>>> import numpy as np
>>> from numpy import linalg as LA
>>> np.set_printoptions(precision=3, suppress=True, linewidth=160)
>>> Z = np.array([[0.2, 0.3, 0.0]])
>>> rng = np.random.default_rng(56088)
>>> feats = np.array([[-3],
...     [-2],
...     [3],
...     [-2],
...     [1],
...     [2],
...     [3],
...     [2],
...     [1],
...     [3],
...     [3],
...     [0],
...     [1],
...     [-3],
...     [2],
...     [-1],
...     [0],
...     [3]]) @ Z + 0.02 * rng.normal(size=(18, 3))
>>> feats
array([[-0.614, -0.924, -0.009],
       [-0.388, -0.611,  0.011],
       [ 0.581,  0.92 , -0.049],
       [-0.424, -0.596,  0.009],
       [ 0.226,  0.275, -0.005],
       [ 0.379,  0.602,  0.022],
       [ 0.601,  0.892, -0.014],
       [ 0.371,  0.565, -0.031],
       [ 0.209,  0.312,  0.021],
       [ 0.6  ,  0.896, -0.02 ],
       [ 0.616,  0.926, -0.039],
       [ 0.001,  0.05 , -0.022],
       [ 0.22 ,  0.303,  0.003],
       [-0.584, -0.886,  0.004],
       [ 0.397,  0.621, -0.023],
       [-0.207, -0.341, -0.004],
       [ 0.01 ,  0.004, -0.023],
       [ 0.572,  0.927,  0.011]])
>>> LA.svd(feats, compute_uv=False)
array([3.378, 0.081, 0.074])
>>> np.unravel_index(np.abs(feats).argmax(), feats.shape)
(np.int64(17), np.int64(1))
>>> LA.matrix_rank(feats)
np.int64(3)
>>> np.count_nonzero(feats)
np.int64(54)
>>> feats[:, 3]
Traceback (most recent call last):
  File "<python-input-11>", line 1, in <module>
    feats[:, 3]
    ~~~~~^^^^^^
IndexError: index 3 is out of bounds for axis 1 with size 3
>>> feats.shape
(18, 3)
>>> Z = feats[[15, 9]].astype(float)
>>> for _ in range(7):
...     lab = LA.norm(feats[:, None] - Z, axis=-1).argmin(axis=1)
...     Z = np.array([feats[lab == j].mean(axis=0) for j in range(2)])
... 
>>> lab
array([0, 0, 1, 0, 1, 1, 1, 1, 1, 1, 1, 0, 1, 0, 1, 0, 0, 1])
>>> Z[1] - Z[0]
array([ 0.749,  1.13 , -0.007])
>>> M2 = np.c_[feats[:, :2] @ np.array([[-2, -3], [1, -2]]), np.array([0, 7, -7, -8, -1, -7, -6, 6, 2, 3, 6, -7, 3, 6, 6, -2, -3, -5])]
>>> M2
array([[ 0.305,  3.691,  0.   ],
       [ 0.165,  2.385,  7.   ],
       [-0.242, -3.582, -7.   ],
       [ 0.251,  2.464, -8.   ],
       [-0.177, -1.227, -1.   ],
       [-0.157, -2.341, -7.   ],
       [-0.309, -3.586, -6.   ],
       [-0.176, -2.243,  6.   ],
       [-0.106, -1.253,  2.   ],
       [-0.304, -3.592,  3.   ],
       [-0.306, -3.699,  6.   ],
       [ 0.049, -0.102, -7.   ],
       [-0.137, -1.266,  3.   ],
       [ 0.281,  3.523,  6.   ],
       [-0.172, -2.432,  6.   ],
       [ 0.073,  1.303, -2.   ],
       [-0.016, -0.04 , -3.   ],
       [-0.216, -3.568, -5.   ]])
>>> np.round(LA.norm(M2 - feats @ LA.lstsq(feats, M2)[0], axis=0), 3) + 0
array([ 0.   ,  0.   , 19.472])
>>> LA.norm(LA.qr(feats)[0].T @ M2, axis=0) ** 2 / ((M2 ** 2).sum(axis=0) + 1e-12)
array([1.   , 1.   , 0.243])
>>> LA.matrix_rank(np.c_[feats, M2])
np.int64(4)
>>> W0 = np.array([[1.2, 0.0, -0.4, 0.4],
...     [-0.9, 2.3, -1.2, -0.6],
...     [-0.4, 0.3, 1.3, -2.5],
...     [-0.9, 0.2, 0.1, 0.2]])
>>> W0[2] = W0[0] + 0.05 * rng.normal(size=4)
>>> W0
array([[ 1.2  ,  0.   , -0.4  ,  0.4  ],
       [-0.9  ,  2.3  , -1.2  , -0.6  ],
       [ 1.17 ,  0.043, -0.45 ,  0.327],
       [-0.9  ,  0.2  ,  0.1  ,  0.2  ]])
>>> M2 = np.array([[-3, 4], [-3, 3], [3, 3]])
>>> np.vstack([feats, M2.T]).shape
(20, 3)
>>> LA.matrix_rank(np.vstack([feats, M2.T]))
np.int64(3)
>>> np.einsum("ij->j", feats)
array([ 2.565,  3.934, -0.16 ])
>>> LA.matrix_rank(feats @ M2)
np.int64(2)
>>> lab = rng.permutation(4)
>>> lab
array([3, 1, 0, 2])
>>> M2 = W0[lab][:, lab]
>>> round(float(np.trace(M2)), 3)
3.25
>>> O, vecs = LA.qr(W0[:, :2])[0], LA.qr(W0[:, 2:])[0]
>>> s = LA.svd(O.T @ vecs, compute_uv=False)
>>> s
array([1.   , 0.775])
>>> (s > 0.9).sum()
np.int64(1)
>>> T = np.stack([W0, 3 * W0, W0[::-1]])
>>> (T @ W0.T).shape
(3, 4, 4)
>>> LA.det(T)
array([-0.058, -4.67 , -0.058])
>>> np.einsum("bij,cij->bc", T, T)
array([[ 12.24 ,  36.721,  -3.303],
       [ 36.721, 110.162,  -9.909],
       [ -3.303,  -9.909,  12.24 ]])
>>> ang = np.radians(107)
>>> R = np.eye(4)
>>> R[3, 3] = R[1, 1] = np.cos(ang)
>>> R[3, 1], R[1, 3] = -np.sin(ang), np.sin(ang)
>>> R
array([[ 1.   ,  0.   ,  0.   ,  0.   ],
       [ 0.   , -0.292,  0.   ,  0.956],
       [ 0.   ,  0.   ,  1.   ,  0.   ],
       [ 0.   , -0.956,  0.   , -0.292]])
>>> M2 = W0 @ R.T
>>> np.allclose(LA.norm(W0, axis=1), LA.norm(M2, axis=1))
True
>>> M2
array([[ 1.2  ,  0.383, -0.4  , -0.117],
       [-0.9  , -1.246, -1.2  , -2.024],
       [ 1.17 ,  0.3  , -0.45 , -0.136],
       [-0.9  ,  0.133,  0.1  , -0.25 ]])
>>> np.allclose(W0 @ W0.T, M2 @ M2.T)
True
>>> np.round(LA.det(R), 3), np.round(np.trace(R), 3)
(np.float64(1.0), np.float64(1.415))
>>> J = np.loadtxt("dump.csv", delimiter=",")
>>> J
array([[-1.03 ,  0.911, -4.036],
       [-1.001,  1.049, -4.038],
       [-0.986,  1.079, -3.944],
       [ 0.041,  4.961,  1.043],
       [ 0.001,  5.005,  0.993],
       [-0.048,  5.018,  0.969],
       [ 3.932,  2.979, -3.038],
       [ 3.996,  3.058, -3.005],
       [ 3.99 ,  2.908, -3.055]])
>>> W = np.array([[3, -1, 0, 1, -3, 3], [3, 2, 0, 1, -2, 0], [0, 0, -2, -3, -2, -2]])
>>> coef = np.array([-3, -1, -4, 5, -4, 6])
>>> hid = np.maximum(J @ W + coef, 0)
>>> LA.matrix_rank(hid)
np.int64(6)
>>> (hid > 0).astype(int)
array([[0, 1, 1, 1, 1, 1],
       [0, 1, 1, 1, 1, 1],
       [0, 1, 1, 1, 1, 1],
       [1, 1, 0, 1, 0, 1],
       [1, 1, 0, 1, 0, 1],
       [1, 1, 0, 1, 0, 1],
       [1, 1, 1, 1, 0, 1],
       [1, 1, 1, 1, 0, 1],
       [1, 1, 1, 1, 0, 1]])
>>> Z = np.array([[0, 0], [2, 4], [-1, 3], [-1, -1], [1, -5], [-1, 0]])
>>> W @ Z
array([[-9, 10],
       [ 1, 17],
       [ 5,  7]])
>>> left, s, vt = LA.svd(J, full_matrices=False)
>>> np.abs(left[:, 0]).round(6).argmax()
np.int64(7)
>>> np.round(left.T @ J @ vt.T, 3) + 0
array([[11.737,  0.   ,  0.   ],
       [ 0.   ,  8.033,  0.   ],
       [ 0.   ,  0.   ,  5.611]])
>>> left.shape, s.shape, vt.shape
((9, 3), (3,), (3, 3))
>>> mat = np.loadtxt("test4.csv", delimiter=",")
>>> mat
array([[ 1., -1.,  1.],
       [-1.,  1., -1.],
       [ 1., -1.,  1.]])
>>> # equal to its transpose
>>> np.round(LA.norm(mat, 2) / LA.norm(mat), 3)
np.float64(1.0)
>>> LA.cond(mat) > 100
np.True_
>>> f, g = W0[2], W0[3]
>>> round(f @ f, 3)
np.float64(1.68)
>>> p = (f @ g) / (f @ f) * f
>>> p
array([-0.713, -0.026,  0.274, -0.199])
>>> proj = np.triu(np.array([[0, 2, 1], [2, 2, 1], [2, 0, 1]]), 1) + np.eye(3)
>>> M2 = proj @ mat @ LA.inv(proj)
>>> LA.matrix_rank(M2)
np.int64(1)
>>> proj @ mat - mat @ proj
array([[-1., -1., -1.],
       [ 1.,  1.,  1.],
       [ 0., -2.,  0.]])
>>> np.poly(M2)
array([ 1., -3.,  0.,  0.])
>>> round(float(LA.det(M2)), 3)
0.0
>>> np.trace(M2), np.trace(mat)
(np.float64(3.0), np.float64(3.0))
>>> ev, vecs = LA.eigh(mat)
>>> x = np.array([-1, -1, -1])
>>> LA.eigvalsh(mat[1:, 1:])
array([0., 2.])
>>> vecs * np.abs(ev) @ vecs.T
array([[ 1., -1.,  1.],
       [-1.,  1., -1.],
       [ 1., -1.,  1.]])
>>> round(x @ mat @ x / (x @ x), 3), round(ev[0], 3), round(ev[-1], 3)
(np.float64(0.333), np.float64(-0.0), np.float64(3.0))
>>> m1 = np.load("sample18.npy")
>>> m1
array([[1, 1, 3, 0],
       [3, 2, 0, 0],
       [2, 0, 1, 3],
       [2, 1, 1, 3]])
>>> O, R = LA.qr(m1)
>>> np.trace(O @ O.T)
np.float64(4.0)
>>> R
array([[-4.243, -2.121, -1.65 , -2.828],
       [ 0.   , -1.225, -0.408,  2.449],
       [ 0.   ,  0.   ,  2.848,  0.819],
       [ 0.   ,  0.   ,  0.   ,  1.824]])
>>> np.round(O @ R, 3) + 0
array([[1., 1., 3., 0.],
       [3., 2., 0., 0.],
       [2., 0., 1., 3.],
       [2., 1., 1., 3.]])
>>> np.round(abs(R[0, 0]), 3), round(float(LA.norm(m1[:, 0])), 3)
(np.float64(4.243), 4.243)
>>> np.round(O.T @ O, 3) + 0
array([[1., 0., 0., 0.],
       [0., 1., 0., 0.],
       [0., 0., 1., 0.],
       [0., 0., 0., 1.]])
>>> np.abs(np.diag(R))
array([4.243, 1.225, 2.848, 1.824])
>>> M2 = m1[0, 0] * m1[1:] - np.outer(m1[1:, 0], m1[0])
>>> M2
array([[ 0, -1, -9,  0],
       [ 0, -2, -5,  3],
       [ 0, -1, -5,  3]])
>>> LA.matrix_rank(M2), LA.matrix_rank(m1)
(np.int64(3), np.int64(4))
>>> m1[:, 0] / m1[0, 0]
array([1., 3., 2., 2.])
>>> M2 = m1 + rng.integers(-2, 3, (4, 3)) @ rng.integers(-2, 3, (3, 4))
>>> M2
array([[-3,  5,  5, -2],
       [ 3,  6, -3, -5],
       [ 2,  6, -1, -3],
       [ 2,  1,  1,  3]])
>>> LA.svd(M2 - m1, compute_uv=False)
array([11.775,  5.146,  0.934,  0.   ])
>>> np.abs(M2 - m1).sum(axis=1)
array([12, 12, 14,  0])
>>> LA.matrix_rank(M2 - m1, tol=1e-8)
np.int64(3)
>>> M2 - m1
array([[-4,  4,  2, -2],
       [ 0,  4, -3, -5],
       [ 0,  6, -2, -6],
       [ 0,  0,  0,  0]])
>>> x = np.array([1, -2, 1, 2])
>>> y = W0 @ x
>>> y
array([ 1.6  , -7.9  ,  1.289, -0.8  ])
>>> LA.solve(W0, y + W0[:, 3])
array([ 1., -2.,  1.,  3.])
>>> LA.solve(W0, y)
array([ 1., -2.,  1.,  2.])
